>>> import numpy as np
>>> np.set_printoptions(precision=2, suppress=True, linewidth=120, legacy="1.25")
>>> def rnd(a):
...     return np.round(a, 2) + 0
... 
>>> F = np.array([[-0.1, 0.3, -1.8, 0.5, 6.0, 1.8],
...     [0.2, 0.1, -0.9, 0.0, -4.0, 1.2],
...     [-0.7, 0.4, 1.5, -0.7, 12.0, -0.5],
...     [2.1, 1.1, -2.3, -1.7, 12.0, 0.9],
...     [1.8, 0.0, 2.7, -1.0, 2.0, -1.1],
...     [0.5, 0.5, -0.4, -1.8, 5.0, 0.8],
...     [1.5, -0.2, -1.2, 0.7, -4.0, -0.6],
...     [0.2, -0.3, 0.4, 0.9, 11.0, -0.8],
...     [-0.1, -2.2, -0.1, 0.9, -9.0, -1.6]])
>>> blk = np.stack([F, 4 * F, F[::-1]])
>>> np.linalg.matrix_rank(blk)
array([6, 6, 6])
>>> (blk @ F.T).shape
(3, 9, 9)
>>> rnd(np.linalg.norm(blk, axis=(1, 2)))
array([ 25.42, 101.68,  25.42])
>>> Y = np.c_[F[:, :5] @ np.array([[8, 8, 8, 8, 0],
...     [7, 0, 5, 1, 4],
...     [1, 5, 2, 9, 4],
...     [7, 4, 0, 5, 5],
...     [2, 3, 3, 9, 9]]), np.array([0, 2, 1, 2, 0, 2, 1, 1, 2])]
>>> rnd(Y)
array([[ 15. ,  10.2,  15.1,  39.8,  50.5,   0. ],
       [ -6.6, -14.9, -11.7, -42.4, -39.2,   2. ],
       [ 17.8,  35.1,  35.4, 112.8, 112.1,   1. ],
       [ 34.3,  34.5,  53.7,  96.7,  94.7,   2. ],
       [ 14.1,  29.9,  25.8,  51.7,  23.8,   0. ],
       [  4.5,   9.8,  20.7,  36.9,  36.4,   2. ],
       [  6.3,  -3.2,  -3.4, -31.5, -38.1,   1. ],
       [ 28.2,  40.2,  33.9, 108.4, 103.9,   1. ],
       [-28. , -24.7, -39. , -80.4, -85.7,   2. ]])
>>> np.linalg.matrix_rank(Y)
6
>>> np.linalg.matrix_rank(np.c_[F, Y])
7
>>> rnd(np.linalg.lstsq(F, Y[:, 0])[0])
array([8., 7., 1., 7., 2., 0.])
>>> rnd(np.linalg.norm(Y - F @ np.linalg.lstsq(F, Y)[0], axis=0))
array([0.  , 0.  , 0.  , 0.  , 0.  , 2.46])
